$ ipython --no-banner

In [1]: import numpy as np

In [2]: from numpy import linalg as LA

In [3]: np.set_printoptions(suppress=True, linewidth=140)

In [4]: def rnd(a):
   ...:     return np.round(a, 2) + 0
   ...: 

In [5]: E = np.load("run0.npy")

In [6]: print(E)
[[ -4   9   0   6  -1  -4]
 [ -9   0   4   7  -2  -1]
 [ -9  -3  -1  15 -12  -2]
 [  5   9  -4  -1   1  -3]
 [  0   0   0   0   0   0]
 [  5   3   7   3  -1  -5]
 [ 10  12   3   2   0  -8]
 [  8   5  -8   9  -3  -6]
 [  5   3   0   2   3   2]
 [-17  -8   7   6  -9   4]
 [  8   5  -8   9  -3  -6]
 [  0   0   0   0   0   0]
 [  5   3   7   3  -1  -5]
 [  5   3   7   3  -1  -5]
 [  5  -3  11   6   1   0]
 [ 13   8  -1  12  -4 -11]
 [  1 -14   3  -5  -3  11]
 [  0   0   0   0   0   0]
 [  9  -6   0  -4   4   6]
 [  5   3   7   3  -1  -5]
 [ -9   0   4   7  -2  -1]
 [  8   5  -8   9  -3  -6]
 [ -4   3  11  10  -3  -6]
 [ 17  -1  -8   5   1   0]
 [  0   0   0   0   0   0]
 [  0   0   0   0   0   0]
 [ 14   3  -4  -5   5   3]
 [ -8  -8   3  -1  -7   5]
 [  5   9  -4  -1   1  -3]
 [ -8  -8   3  -1  -7   5]
 [  2   4   6   1  -7  -3]
 [ -9   0   4   7  -2  -1]
 [  5   9  -4  -1   1  -3]
 [  9  -6   0  -4   4   6]
 [ -3   1  -1  -2  -6   2]
 [ -1   5  -4  16  -5  -7]
 [  0   0   0   0   0   0]
 [-17  -8   7   6  -9   4]
 [ -8  -8   3  -1  -7   5]
 [ 14   3  -4  -5   5   3]
 [ 13   8  -1  12  -4 -11]
 [  5   6  -9   7  -9  -4]
 [  5   9  -4  -1   1  -3]
 [  9  -6   0  -4   4   6]]

In [7]: Q, R = LA.qr(E)

In [8]: print(np.trace(Q @ Q.T))
6.0

In [9]: print(Q.shape, R.shape)
(44, 6) (6, 6)

In [10]: print(rnd(np.abs(np.diag(R))))
[54.5  34.24 29.67 36.97 18.44 10.25]

In [11]: print(rnd(Q.T @ Q))
[[1. 0. 0. 0. 0. 0.]
 [0. 1. 0. 0. 0. 0.]
 [0. 0. 1. 0. 0. 0.]
 [0. 0. 0. 1. 0. 0.]
 [0. 0. 0. 0. 1. 0.]
 [0. 0. 0. 0. 0. 1.]]

In [12]: print(rnd(abs(R[0, 0])), rnd(LA.norm(E[:, 0])))
54.5 54.5

In [13]: cen = (E - E.mean(axis=0)) / E.std(axis=0)

In [14]: print(np.argwhere(np.abs(cen) > 2))
[[ 2  3]
 [ 2  4]
 [ 9  0]
 [14  2]
 [15  5]
 [16  1]
 [16  5]
 [22  2]
 [35  3]
 [37  0]
 [40  5]]

In [15]: beta = LA.lstsq(np.delete(cen, 3, axis=1), cen[:, 3])[0]

In [16]: print(rnd(beta))
[-0.36 -0.92 -0.31  0.02 -1.51]

In [17]: print(np.abs(beta).argmax())
4

In [18]: K = np.loadtxt("test18.csv", delimiter=",")

In [19]: print(rnd(K))
[[ 0.47  0.    0.06 -0.07  0.2   0.2  -0.17  0.14 -0.16  0.06  0.09  0.16  0.01 -0.22]
 [ 0.    0.8  -0.08  0.11 -0.06  0.08  0.27  0.01 -0.08 -0.12 -0.02  0.15  0.05 -0.11]
 [ 0.06 -0.08  0.87  0.09  0.03 -0.17  0.18  0.   -0.03  0.1  -0.04  0.01  0.03 -0.16]
 [-0.07  0.11  0.09  0.66  0.18  0.13 -0.03  0.15  0.27  0.03 -0.13 -0.05  0.14  0.11]
 [ 0.2  -0.06  0.03  0.18  0.7  -0.04 -0.06 -0.09 -0.12 -0.26  0.12  0.01  0.09  0.12]
 [ 0.2   0.08 -0.17  0.13 -0.04  0.39 -0.15 -0.06  0.    0.23 -0.04 -0.03  0.21 -0.15]
 [-0.17  0.27  0.18 -0.03 -0.06 -0.15  0.31 -0.08 -0.07  0.03  0.12  0.06  0.06  0.14]
 [ 0.14  0.01  0.    0.15 -0.09 -0.06 -0.08  0.68 -0.03  0.07 -0.11  0.23 -0.25  0.14]
 [-0.16 -0.08 -0.03  0.27 -0.12  0.   -0.07 -0.03  0.66 -0.07  0.23  0.01 -0.1  -0.18]
 [ 0.06 -0.12  0.1   0.03 -0.26  0.23  0.03  0.07 -0.07  0.57  0.12  0.04  0.22  0.14]
 [ 0.09 -0.02 -0.04 -0.13  0.12 -0.04  0.12 -0.11  0.23  0.12  0.71  0.26  0.02  0.07]
 [ 0.16  0.15  0.01 -0.05  0.01 -0.03  0.06  0.23  0.01  0.04  0.26  0.25 -0.11  0.01]
 [ 0.01  0.05  0.03  0.14  0.09  0.21  0.06 -0.25 -0.1   0.22  0.02 -0.11  0.31  0.08]
 [-0.22 -0.11 -0.16  0.11  0.12 -0.15  0.14  0.14 -0.18  0.14  0.07  0.01  0.08  0.62]]

In [20]: print(np.unique(K.round(6), axis=0).shape)
(14, 14)

In [21]: print(rnd(np.trace(LA.pinv(K) @ K)))
8.0

In [22]: print(np.abs(np.diag(LA.qr(K)[1])) > 1e-9)
[ True  True  True  True  True  True  True  True False False False False False False]

In [23]: print(LA.lstsq(K[:-1].T, K[-1])[2])
8

In [24]: left, sig, VT = LA.svd(K)

In [25]: print(np.argmax(sig[:-1] / (sig[1:] + 1e-6)) + 1)
8

In [26]: out = left[:, :8] @ np.diag(sig[:8]) @ VT[:8]

In [27]: print(LA.matrix_rank(out))
8

In [28]: print(rnd(LA.norm(K - out) / LA.norm(K)))
0.0

In [29]: print(rnd(np.abs(K - out).max()))
0.0

In [30]: data = np.loadtxt("x.csv", delimiter=",")

In [31]: print(data)
[[ 4.  5.  2.]
 [ 4. 10.  2.]
 [ 5. 12.  3.]
 [ 7. 13.  3.]
 [ 9. 13.  5.]
 [10. 16. 10.]
 [14. 18. 10.]
 [16. 22. 10.]
 [20. 23. 11.]
 [21. 23. 14.]
 [21. 23. 16.]
 [25. 26. 20.]
 [30. 28. 23.]
 [35. 32. 23.]
 [37. 32. 23.]
 [40. 32. 23.]
 [40. 32. 28.]
 [40. 37. 28.]
 [40. 38. 32.]
 [44. 42. 36.]
 [47. 44. 38.]
 [49. 46. 40.]
 [54. 48. 43.]
 [54. 52. 44.]]

In [32]: print(rnd(np.abs(LA.svd(data)[2][-1])))
[0.7  0.21 0.68]

In [33]: print(np.argsort(-LA.norm(data, axis=0).round(6), kind="stable")[:3])
[0 1 2]

In [34]: print([round(float(x), 2) for x in LA.svd(data, compute_uv=False)[:3]])
[247.27, 16.76, 10.23]

In [35]: print(LA.matrix_rank(data, rtol=0.1))
1

In [36]: cen = (data - data.mean(axis=0)) / data.std(axis=0)

In [37]: print(np.argwhere(np.abs(cen) > 2))
[]

In [38]: beta = LA.lstsq(np.delete(cen, 2, axis=1), cen[:, 2])[0]

In [39]: print(rnd(1 - np.var(cen[:, 2] - np.delete(cen, 2, axis=1) @ beta)))
0.98

In [40]: print(rnd(beta))
[0.35 0.65]

In [41]: d = LA.norm(data[:, None] - data[None], axis=-1)

In [42]: print(np.unravel_index(d.round(6).argmax(), d.shape))
(np.int64(0), np.int64(23))

In [43]: cen = data - data.mean(axis=0)

In [44]: left, sig, VT = LA.svd(cen, full_matrices=False)

In [45]: print(rnd(np.abs(VT[-1])))
[0.09 0.77 0.63]

In [46]: print(rnd(sig ** 2 / (sig ** 2).sum()))
[0.99 0.01 0.  ]

In [47]: print((np.sign(left[:, 0]) == np.sign(left[0, 0])).astype(int))
[1 1 1 1 1 1 1 1 1 1 1 1 0 0 0 0 0 0 0 0 0 0 0 0]

In [48]: M = np.load("dump.npy")

In [49]: print(M)
[[  1   8   3   4  -2  -6   8  -9]
 [  5  12   0  -4   7  -2   2  -7]
 [ 12   9   8  -5  13  -8  -6 -12]
 [ 16  13  16   1  15 -16  -3 -11]
 [ 25  22  20   7  22 -20   2 -12]
 [ 19  21  21   8  31 -18  11 -11]
 [ 23  20  15  10  24 -16  19 -17]
 [ 16  14  17  18  19 -12  15 -26]
 [  7  22   8  21  13 -20  14 -23]
 [ 13  16   2  28  14 -13  19 -30]
 [  6  23  11  21  23  -8  23 -23]
 [ 10  28  17  28  15  -9  16 -25]
 [  4  37  21  28  15 -14  12 -21]
 [  8  37  28  36  22 -18  14 -22]
 [  8  36  25  37  30 -15   5 -24]
 [ 16  38  24  37  24 -15   9 -23]
 [ 16  47  20  37  24 -10   1 -31]
 [ 21  55  17  45  19 -17  -6 -34]
 [ 25  53  16  42  25 -19 -15 -27]
 [ 29  55  20  39  29 -10 -13 -27]
 [ 24  61  21  47  22  -3  -8 -20]
 [ 24  64  19  53  16  -8 -11 -11]
 [ 33  72  27  61  17  -1 -16 -14]
 [ 39  71  19  59  12  -9 -10 -23]
 [ 42  76  27  54   7  -1  -8 -16]
 [ 33  75  28  55  14  -8 -10 -17]
 [ 31  66  35  49  22   1  -6 -20]
 [ 39  75  33  50  14  -2 -14 -19]
 [ 42  74  32  49  15  -7 -11 -12]
 [ 47  81  40  51  24 -13 -13 -18]
 [ 53  84  38  53  23 -14 -21 -13]
 [ 54  86  44  49  31 -14 -25 -19]]

In [50]: cen = M - M.mean(axis=0)

In [51]: left, sig, VT = LA.svd(cen, full_matrices=False)

In [52]: print(rnd(VT[0] * np.sign(VT[0, np.abs(VT[0]).argmax()])))
[ 0.35  0.7   0.24  0.5   0.05  0.05 -0.29 -0.01]

In [53]: print(rnd(sig))
[205.47  66.34  53.44  36.15  30.07  23.04  18.68  15.04]

In [54]: print(rnd((sig ** 2).sum() ** 2 / (sig ** 4).sum()))
1.54

In [55]: m1 = np.loadtxt("w.csv", delimiter=",")

In [56]: print(m1)
[[-2.  1. -4. -1. -5. -3. -4. -3.  0. -5. -5. -2. -4.  1. -5.]
 [-3.  0. -5. -2. -6. -4. -5. -4. -1. -6. -6. -3. -5.  0. -6.]
 [ 2.  5.  0.  3. -1.  1.  0.  1.  4. -1. -1.  2.  0.  5. -1.]
 [-4. -1. -6. -3. -7. -5. -6. -5. -2. -7. -7. -4. -6. -1. -7.]
 [ 4.  7.  2.  5.  1.  3.  2.  3.  6.  1.  1.  4.  2.  7.  1.]
 [ 1.  4. -1.  2. -2.  0. -1.  0.  3. -2. -2.  1. -1.  4. -2.]
 [ 3.  6.  1.  4.  0.  2.  1.  2.  5.  0.  0.  3.  1.  6.  0.]]

In [57]: left, sig, VT = LA.svd(m1)

In [58]: evecs = VT[:(sig > 1e-8).sum()]

In [59]: rng = np.random.default_rng(89)

In [60]: x0 = m1[2] + 2 * m1[5] + rng.integers(2) * np.eye(15)[2]

In [61]: print(x0)
[ 4. 13. -1.  7. -5.  1. -2.  1. 10. -5. -5.  4. -2. 13. -5.]

In [62]: print(np.allclose(evecs.T @ evecs @ x0, x0))
False

In [63]: print(rnd(np.diag(evecs.T @ evecs)))
[0.07 0.28 0.09 0.11 0.15 0.07 0.09 0.07 0.18 0.15 0.15 0.07 0.09 0.28 0.15]

In [64]: out = np.array([[-3, -2, 0, 2, 3, -2, -3, -1, 2, -3, -1, 2],
    ...:     [3, 1, -1, -1, -3, 1, 3, 0, -1, -3, 1, 2],
    ...:     [2, -3, -3, 3, -1, 0, -3, 3, -2, 2, 3, 3],
    ...:     [-2, 2, -3, 3, -1, 2, -2, -2, -2, 2, -3, 3],
    ...:     [-2, -3, -1, 0, 2, -3, -2, 0, 3, 3, -3, -3],
    ...:     [-3, 2, 1, 0, -2, 2, -1, 1, -3, 1, 2, 0],
    ...:     [3, -3, 1, 3, 2, -3, 2, -2, -3, -3, -1, -1],
    ...:     [-2, 3, 1, 3, -2, 0, -2, 0, -1, 3, -2, 1],
    ...:     [3, -2, 3, 3, -2, 3, -3, -1, 3, -1, 2, -2],
    ...:     [-1, 2, 1, -3, 1, 2, 3, 0, -2, 1, 3, 1],
    ...:     [-3, -1, 0, 3, 0, -1, 0, 1, -1, 2, 2, -2],
    ...:     [0, -3, -3, -2, 2, 2, -1, -2, -1, -3, 2, -3]])

In [65]: W0 = np.triu(out, 1)

In [66]: print(W0)
[[ 0 -2  0  2  3 -2 -3 -1  2 -3 -1  2]
 [ 0  0 -1 -1 -3  1  3  0 -1 -3  1  2]
 [ 0  0  0  3 -1  0 -3  3 -2  2  3  3]
 [ 0  0  0  0 -1  2 -2 -2 -2  2 -3  3]
 [ 0  0  0  0  0 -3 -2  0  3  3 -3 -3]
 [ 0  0  0  0  0  0 -1  1 -3  1  2  0]
 [ 0  0  0  0  0  0  0 -2 -3 -3 -1 -1]
 [ 0  0  0  0  0  0  0  0 -1  3 -2  1]
 [ 0  0  0  0  0  0  0  0  0 -1  2 -2]
 [ 0  0  0  0  0  0  0  0  0  0  3  1]
 [ 0  0  0  0  0  0  0  0  0  0  0 -2]
 [ 0  0  0  0  0  0  0  0  0  0  0  0]]

In [67]: r = LA.matrix_rank(W0)

In [68]: print(r)
11

In [69]: ns = LA.svd(W0)[2][r:].T

In [70]: print(ns[:, 0] / ns[np.abs(ns[:, 0]).round(6).argmax(), 0])
[ 1. -0. -0. -0. -0. -0. -0. -0. -0. -0. -0. -0.]

In [71]: print([int(LA.matrix_rank(W0[:i])) for i in range(1, len(W0) + 1)])
[1, 2, 3, 4, 5, 6, 7, 8, 9, 10, 11, 11]

In [72]: print(ns.shape)
(12, 1)

In [73]: print(LA.matrix_rank(W0.T @ W0), LA.matrix_rank(W0 @ W0.T))
11 11

In [74]: left, sig, VT = LA.svd(W0)

In [75]: print(np.argmax(sig[:-1] / (sig[1:] + 1e-6)) + 1)
11

In [76]: out = left[:, :11] @ np.diag(sig[:11]) @ VT[:11]

In [77]: print(LA.matrix_rank(out))
11

In [78]: print(rnd(LA.norm(W0 - out) / LA.norm(W0)))
0.0

In [79]: print(rnd(out))
[[ 0. -2.  0.  2.  3. -2. -3. -1.  2. -3. -1.  2.]
 [ 0.  0. -1. -1. -3.  1.  3.  0. -1. -3.  1.  2.]
 [ 0.  0.  0.  3. -1.  0. -3.  3. -2.  2.  3.  3.]
 [ 0.  0.  0.  0. -1.  2. -2. -2. -2.  2. -3.  3.]
 [ 0.  0.  0.  0.  0. -3. -2.  0.  3.  3. -3. -3.]
 [ 0.  0.  0.  0.  0.  0. -1.  1. -3.  1.  2.  0.]
 [ 0.  0.  0.  0.  0.  0.  0. -2. -3. -3. -1. -1.]
 [ 0.  0.  0.  0.  0.  0.  0.  0. -1.  3. -2.  1.]
 [ 0.  0.  0.  0.  0.  0.  0.  0.  0. -1.  2. -2.]
 [ 0.  0.  0.  0.  0.  0.  0.  0.  0.  0.  3.  1.]
 [ 0.  0.  0.  0.  0.  0.  0.  0.  0.  0.  0. -2.]
 [ 0.  0.  0.  0.  0.  0.  0.  0.  0.  0.  0.  0.]]

In [80]: print(rnd(LA.norm(W0 - out, 2)), sig[11])
0.0 0.0

In [81]: x0 = np.array([2, 2, 0, 1, 0, 0, 0, 2, 1, 0, 1, 2])

In [82]: print(np.sign((W0 @ x0).round(6)))
[ 1  1  1 -1 -1  1 -1 -1 -1  1 -1  0]

In [83]: print(W0 @ x0)
[  1   3  16  -3  -6   1 -10  -1  -2   5  -4   0]

In [84]: print((W0 @ x0).argmax())
2

In [85]: print(W0 @ np.eye(12)[11])
[ 2.  2.  3.  3. -3.  0. -1.  1. -2.  1. -2.  0.]

In [86]: print(W0 @ np.ones(12))
[ -3.  -2.   8.  -3.  -5.   0. -10.   1.  -1.   4.  -2.   0.]

In [87]: print(W0 @ (2 * x0))
[  2   6  32  -6 -12   2 -20  -2  -4  10  -8   0]

In [88]: print(np.einsum("ij,j->i", W0, x0))
[  1   3  16  -3  -6   1 -10  -1  -2   5  -4   0]

In [89]: print(W0.shape)
(12, 12)

In [90]: print(np.unravel_index(np.abs(W0).argmax(), W0.shape))
(np.int64(0), np.int64(4))

In [91]: print(rnd(LA.norm(W0)))
17.46

In [92]: print(np.diff(W0, axis=0))
[[ 0  2 -1 -3 -6  3  6  1 -3  0  2  0]
 [ 0  0  1  4  2 -1 -6  3 -1  5  2  1]
 [ 0  0  0 -3  0  2  1 -5  0  0 -6  0]
 [ 0  0  0  0  1 -5  0  2  5  1  0 -6]
 [ 0  0  0  0  0  3  1  1 -6 -2  5  3]
 [ 0  0  0  0  0  0  1 -3  0 -4 -3 -1]
 [ 0  0  0  0  0  0  0  2  2  6 -1  2]
 [ 0  0  0  0  0  0  0  0  1 -4  4 -3]
 [ 0  0  0  0  0  0  0  0  0  1  1  3]
 [ 0  0  0  0  0  0  0  0  0  0 -3 -3]
 [ 0  0  0  0  0  0  0  0  0  0  0  2]]

In [93]: print(np.count_nonzero(W0))
61

In [94]: mat = np.loadtxt("m.csv", delimiter=",")

In [95]: print(mat)
[[1.02 0.   0.   1.   1.   1.   1.   3.   2.   1.   0.   3.   2.   2.   0.  ]
 [3.   1.02 0.   2.   0.   1.   2.   1.   0.   1.   2.   2.   2.   1.   1.  ]
 [3.   1.   0.02 3.   1.   0.   3.   3.   3.   2.   3.   3.   0.   2.   1.  ]
 [3.   1.   0.   1.02 3.   0.   0.   0.   0.   2.   3.   2.   0.   0.   0.  ]
 [3.   2.   2.   3.   0.02 0.   1.   0.   2.   1.   3.   0.   1.   2.   3.  ]
 [2.   0.   1.   0.   0.   3.02 0.   1.   3.   1.   3.   2.   3.   3.   3.  ]
 [2.   0.   2.   3.   1.   2.   3.02 3.   3.   3.   2.   3.   2.   0.   1.  ]
 [2.   1.   2.   1.   1.   3.   0.   3.02 3.   2.   1.   2.   3.   3.   2.  ]
 [3.   1.   1.   3.   0.   3.   3.   2.   0.02 3.   0.   0.   0.   3.   3.  ]
 [2.   2.   3.   2.   0.   2.   0.   3.   1.   2.02 3.   2.   0.   1.   0.  ]
 [2.   3.   0.   2.   1.   0.   0.   3.   2.   2.   3.02 2.   2.   0.   1.  ]
 [3.   1.   2.   1.   3.   0.   3.   3.   1.   2.   1.   3.02 1.   2.   0.  ]
 [0.   1.   0.   3.   2.   0.   0.   0.   2.   3.   1.   2.   0.02 0.   3.  ]
 [0.   3.   0.   1.   2.   3.   2.   2.   1.   0.   3.   1.   2.   1.02 1.  ]
 [1.   0.   0.   1.   1.   1.   1.   3.   2.   1.   0.   3.   2.   2.   0.02]]

In [96]: x0 = np.array([-1, -2, 2, -1, 3, -1, -1, 2, 1, 3, 2, 2, -1, -3, 2])

In [97]: print(np.sign((mat @ x0).round(6)))
[ 1. -1.  1.  1.  1.  1.  1.  1. -1.  1.  1.  1.  1.  1.  1.]

In [98]: print(mat @ np.ones(15))
[18.02 19.02 28.02 15.02 23.02 25.02 30.02 29.02 25.02 23.02 23.02 26.02 17.02 22.02 18.02]
